% python3 -q
>>> import numpy as np
>>> np.set_printoptions(precision=3, suppress=True, linewidth=100, floatmode="fixed")
>>> F = np.load("arr.npy")
>>> F
array([[ 21.000,   8.000,   8.000,  20.000,  12.000,   4.000,  -4.000, -16.000,   0.000,  20.000],
       [  8.000,   9.000,   4.000,  10.000,   6.000,   2.000,  -2.000,  -8.000,   0.000,  10.000],
       [  8.000,   4.000,   9.000,  10.000,   6.000,   2.000,  -2.000,  -8.000,   0.000,  10.000],
       [ 20.000,  10.000,  10.000,  30.000,  15.000,   5.000,  -5.000, -20.000,   0.000,  25.000],
       [ 12.000,   6.000,   6.000,  15.000,  14.000,   3.000,  -3.000, -12.000,   0.000,  15.000],
       [  4.000,   2.000,   2.000,   5.000,   3.000,   6.000,  -1.000,  -4.000,   0.000,   5.000],
       [ -4.000,  -2.000,  -2.000,  -5.000,  -3.000,  -1.000,   6.000,   4.000,   0.000,  -5.000],
       [-16.000,  -8.000,  -8.000, -20.000, -12.000,  -4.000,   4.000,  21.000,   0.000, -20.000],
       [  0.000,   0.000,   0.000,   0.000,   0.000,   0.000,   0.000,   0.000,   5.000,   0.000],
       [ 20.000,  10.000,  10.000,  25.000,  15.000,   5.000,  -5.000, -20.000,   0.000,  30.000]])
>>> f = np.array([-1, -1, -1, 3, -1, 2, 1, -2, 2, 3])
>>> A2 = F + np.outer(f, np.eye(10)[8])
>>> np.linalg.matrix_rank(A2 - F)
np.int64(1)
>>> A2
array([[ 21.000,   8.000,   8.000,  20.000,  12.000,   4.000,  -4.000, -16.000,  -1.000,  20.000],
       [  8.000,   9.000,   4.000,  10.000,   6.000,   2.000,  -2.000,  -8.000,  -1.000,  10.000],
       [  8.000,   4.000,   9.000,  10.000,   6.000,   2.000,  -2.000,  -8.000,  -1.000,  10.000],
       [ 20.000,  10.000,  10.000,  30.000,  15.000,   5.000,  -5.000, -20.000,   3.000,  25.000],
       [ 12.000,   6.000,   6.000,  15.000,  14.000,   3.000,  -3.000, -12.000,  -1.000,  15.000],
       [  4.000,   2.000,   2.000,   5.000,   3.000,   6.000,  -1.000,  -4.000,   2.000,   5.000],
       [ -4.000,  -2.000,  -2.000,  -5.000,  -3.000,  -1.000,   6.000,   4.000,   1.000,  -5.000],
       [-16.000,  -8.000,  -8.000, -20.000, -12.000,  -4.000,   4.000,  21.000,  -2.000, -20.000],
       [  0.000,   0.000,   0.000,   0.000,   0.000,   0.000,   0.000,   0.000,   7.000,   0.000],
       [ 20.000,  10.000,  10.000,  25.000,  15.000,   5.000,  -5.000, -20.000,   3.000,  30.000]])
>>> np.linalg.matrix_rank(np.linalg.inv(A2) - np.linalg.inv(F), tol=1e-8)
np.int64(1)
>>> m1 = np.load("out15.npy")
>>> m1
array([[ 0.998,  0.964,  5.947,  9.919, -9.038,  1.986],
       [-3.042, -6.943, -1.984, -9.966, -0.988, -6.000],
       [-0.986, -2.006, -2.011, -4.964,  1.884, -2.027],
       [ 4.061,  9.028,  4.003, 14.936, -0.958,  8.087],
       [ 2.024,  4.855,  0.038,  5.045,  3.043,  3.883],
       [-0.992, -1.954, -1.959, -5.059,  1.978, -1.936],
       [ 5.865, 15.023, -0.032, 15.021,  8.971, 11.851],
       [ 2.067,  5.983, -3.930,  0.090,  9.932,  3.959],
       [ 2.013,  6.976, -8.020, -4.955, 17.016,  3.945]])
>>> x = np.array([1, 1, -2, -2, -2, -1])
>>> target = m1 @ x
>>> b, lr = np.zeros(6), 1 / np.linalg.norm(m1, 2) ** 2
>>> for i in range(30):
...     b -= lr * m1.T @ (m1 @ b - target)
...     if i % 10 == 0: print(i, round(np.linalg.norm(m1 @ b - target), 3))
... 
0 4.998
10 0.474
20 0.474
>>> np.round(np.linalg.cond(m1), 3)
np.float64(852.945)
>>> b
array([-0.331, -0.770, -0.226, -1.111, -0.103, -0.660])
>>> rng = np.random.default_rng(69)
>>> lab = rng.permutation(6)
>>> A2 = m1[:, lab] * rng.choice([-1, 1], 6)
>>> A2
array([[ -0.964,   0.998,  -9.038,  -1.986,   9.919,   5.947],
       [  6.943,  -3.042,  -0.988,   6.000,  -9.966,  -1.984],
       [  2.006,  -0.986,   1.884,   2.027,  -4.964,  -2.011],
       [ -9.028,   4.061,  -0.958,  -8.087,  14.936,   4.003],
       [ -4.855,   2.024,   3.043,  -3.883,   5.045,   0.038],
       [  1.954,  -0.992,   1.978,   1.936,  -5.059,  -1.959],
       [-15.023,   5.865,   8.971, -11.851,  15.021,  -0.032],
       [ -5.983,   2.067,   9.932,  -3.959,   0.090,  -3.930],
       [ -6.976,   2.013,  17.016,  -3.945,  -4.955,  -8.020]])
>>> Uu, _, Vt = np.linalg.svd(m1.T @ A2)
>>> np.round(np.linalg.lstsq(m1, A2)[0], 3) + 0
array([[ 0.000,  1.000,  0.000,  0.000,  0.000,  0.000],
       [-1.000,  0.000,  0.000,  0.000,  0.000,  0.000],
       [ 0.000,  0.000,  0.000,  0.000,  0.000,  1.000],
       [ 0.000,  0.000,  0.000,  0.000,  1.000,  0.000],
       [ 0.000,  0.000,  1.000,  0.000,  0.000,  0.000],
       [ 0.000,  0.000,  0.000, -1.000,  0.000,  0.000]])
>>> np.round(Uu @ Vt, 3) + 0
array([[ 0.000,  1.000,  0.000,  0.000,  0.000,  0.000],
       [-1.000,  0.000,  0.000,  0.000,  0.000,  0.000],
       [ 0.000,  0.000,  0.000,  0.000,  0.000,  1.000],
       [ 0.000,  0.000,  0.000,  0.000,  1.000,  0.000],
       [ 0.000,  0.000,  1.000,  0.000,  0.000,  0.000],
       [ 0.000,  0.000,  0.000, -1.000,  0.000,  0.000]])
>>> lab
array([1, 0, 4, 5, 3, 2])
>>> C2 = A2.T @ A2
>>> np.round(np.trace(C2), 3), round(float((A2 ** 2).sum()), 3)
(np.float64(2306.297), 2306.297)
>>> np.linalg.eigvalsh(C2)[::-1]
array([1501.173,  805.028,    0.044,    0.040,    0.010,    0.002])
